$ python3 -q
>>> import numpy as np
>>> np.set_printoptions(precision=3, suppress=True, linewidth=140)
>>> def rd(a):
...     return np.round(a, 3) + 0
... 
>>> arr = np.load("run3.npy")
>>> print(arr)
[[0 1 0 1 0 0 0 0 1 0]
 [1 0 0 1 0 0 0 0 1 0]
 [0 0 0 0 1 0 0 1 0 0]
 [1 1 0 0 0 0 0 0 1 0]
 [0 0 1 0 0 0 0 1 0 0]
 [0 0 0 0 0 0 1 0 0 1]
 [0 0 0 0 0 1 0 0 0 1]
 [0 0 1 0 1 0 0 0 0 0]
 [1 1 0 1 0 0 0 0 0 0]
 [0 0 0 0 0 1 1 0 0 0]]
>>> u = np.array([1, 0, 2, 3, -1, -2, 1, 1, 0, -2])
>>> Y = arr + np.outer(u, np.eye(10)[8])
>>> print(np.linalg.matrix_rank(np.linalg.inv(Y) - np.linalg.inv(arr), tol=1e-8))
1
>>> print(np.linalg.matrix_rank(Y - arr))
1
>>> print(Y)
[[ 0.  1.  0.  1.  0.  0.  0.  0.  2.  0.]
 [ 1.  0.  0.  1.  0.  0.  0.  0.  1.  0.]
 [ 0.  0.  0.  0.  1.  0.  0.  1.  2.  0.]
 [ 1.  1.  0.  0.  0.  0.  0.  0.  4.  0.]
 [ 0.  0.  1.  0.  0.  0.  0.  1. -1.  0.]
 [ 0.  0.  0.  0.  0.  0.  1.  0. -2.  1.]
 [ 0.  0.  0.  0.  0.  1.  0.  0.  1.  1.]
 [ 0.  0.  1.  0.  1.  0.  0.  0.  1.  0.]
 [ 1.  1.  0.  1.  0.  0.  0.  0.  0.  0.]
 [ 0.  0.  0.  0.  0.  1.  1.  0. -2.  0.]]
>>> C2 = Y.T @ Y
>>> print(rd(np.linalg.svd(Y, compute_uv=False) ** 2))
[38.945  5.549  4.     3.225  1.     1.     1.     1.     1.     0.281]
>>> print(rd(np.linalg.eigvalsh(C2)[::-1]))
[38.945  5.549  4.     3.225  1.     1.     1.     1.     1.     0.281]
>>> print(arr @ arr)
[[3 2 0 2 0 0 0 0 2 0]
 [2 3 0 2 0 0 0 0 2 0]
 [0 0 2 0 1 0 0 1 0 0]
 [2 2 0 3 0 0 0 0 2 0]
 [0 0 1 0 2 0 0 1 0 0]
 [0 0 0 0 0 2 1 0 0 1]
 [0 0 0 0 0 1 2 0 0 1]
 [0 0 1 0 1 0 0 2 0 0]
 [2 2 0 2 0 0 0 0 3 0]
 [0 0 0 0 0 1 1 0 0 2]]
>>> print(np.argwhere(np.triu(arr)))
[[0 1]
 [0 3]
 [0 8]
 [1 3]
 [1 8]
 [2 4]
 [2 7]
 [3 8]
 [4 7]
 [5 6]
 [5 9]
 [6 9]]
>>> L = np.diag(arr.sum(axis=1)) - arr
>>> print((np.linalg.eigvalsh(L) < 1e-8).sum())
3
>>> print(L)
[[ 3 -1  0 -1  0  0  0  0 -1  0]
 [-1  3  0 -1  0  0  0  0 -1  0]
 [ 0  0  2  0 -1  0  0 -1  0  0]
 [-1 -1  0  3  0  0  0  0 -1  0]
 [ 0  0 -1  0  2  0  0 -1  0  0]
 [ 0  0  0  0  0  2 -1  0  0 -1]
 [ 0  0  0  0  0 -1  2  0  0 -1]
 [ 0  0 -1  0 -1  0  0  2  0  0]
 [-1 -1  0 -1  0  0  0  0  3  0]
 [ 0  0  0  0  0 -1 -1  0  0  2]]
>>> print(round(np.linalg.det(L[1:, 1:])))
0
>>> print(L @ np.ones(10))
[0. 0. 0. 0. 0. 0. 0. 0. 0. 0.]
